$ python -q
>>> import numpy as np
>>> from numpy import linalg as LA
>>> np.set_printoptions(precision=2, suppress=True, linewidth=160, legacy="1.25")
>>> r0 = np.array([0, 2, 1, 1]) + 0.5
>>> F = np.eye(4) - 2 * np.outer(r0, r0) / (r0 @ r0)
>>> print(F)
[[ 0.95 -0.23 -0.14 -0.14]
 [-0.23 -0.14 -0.68 -0.68]
 [-0.14 -0.68  0.59 -0.41]
 [-0.14 -0.68 -0.41  0.59]]
>>> # keeps lengths
>>> ev, evecs = LA.eigh(F)
>>> print(ev.sum(), round(np.trace(F), 2))
2.0 2.0
>>> print(np.unique(ev.round(6) + 0, return_counts=True)[1])
[1 3]
>>> print((ev > 1e-8).sum(), (ev < -1e-8).sum())
3 1
>>> print(LA.svd(F, compute_uv=False))
[1. 1. 1. 1.]
>>> print(LA.eigvalsh(F + -3 * np.eye(4)))
[-4. -2. -2. -2.]
>>> ev, evecs = LA.eigh(F)
>>> x = np.array([-8, 3, 6, 2])
>>> print(round(float(x @ F @ x / (x @ x)), 2), round(float(ev[0]), 2), ev[-1])
0.61 -1.0 1.0
>>> print(LA.eigvalsh(F[1:, 1:]))
[-0.95  1.    1.  ]
>>> x = np.array([5, 5, 1, -5])
>>> y = F @ x
>>> coef, lr = np.zeros(4), 1 / LA.norm(F, 2) ** 2
>>> for i in range(20):
...     coef -= lr * F.T @ (F @ coef - y)
...     if i % 5 == 0: print(i, round(LA.norm(F @ coef - y), 2))
... 
0 0.0
5 0.0
10 0.0
15 0.0
>>> print(coef)
[ 5.  5.  1. -5.]
>>> x = np.array([-2, -1, 1, -1])
>>> print(4 - LA.matrix_rank(F - np.eye(4), tol=1e-8))
3
>>> print(round(float(LA.norm(x)), 2), np.round(LA.norm(F @ x), 2))
2.65 2.65
>>> print([p for p in range(1, 25) if np.allclose(LA.matrix_power(F, p), np.eye(4))])
[2, 4, 6, 8, 10, 12, 14, 16, 18, 20, 22, 24]
>>> print(F.T @ (F @ x))
[-2. -1.  1. -1.]
>>> t3 = np.stack([F, 4 * F, F[::-1]])
>>> print(LA.matrix_rank(t3))
[4 4 4]
>>> print(LA.norm(t3, axis=(1, 2)))
[2. 8. 2.]
>>> mat = np.load("sample6.npy")
>>> print(mat)
[[-6.79 -3.55 -3.43 -8.73  9.9  -7.92]
 [-4.    4.19 -4.05  3.52  7.78 -8.15]
 [-7.44  1.35 -1.2  -1.96  7.86 -9.57]
 [-0.99 -4.   -3.21 -5.92  4.06 -0.12]
 [-4.96  0.56  0.91 -3.99  4.19 -6.02]
 [-2.43  6.57 -0.24  9.2   1.88 -6.11]]
>>> print(np.allclose(mat @ mat.T, mat.T @ mat))
False
>>> print(round(float(LA.det(mat)), 2))
-70.08
>>> print(np.sort(np.abs(LA.eigvals(mat))))
[0.26 1.21 1.21 2.23 9.05 9.05]
>>> assert mat == mat.T
Traceback (most recent call last):
  File "<python-input-35>", line 1, in <module>
    assert mat == mat.T
           ^^^^^^^^^^^^
ValueError: The truth value of an array with more than one element is ambiguous. Use a.any() or a.all()
>>> print(round(float(np.abs(LA.eigvals(mat)).max()), 2))
9.05
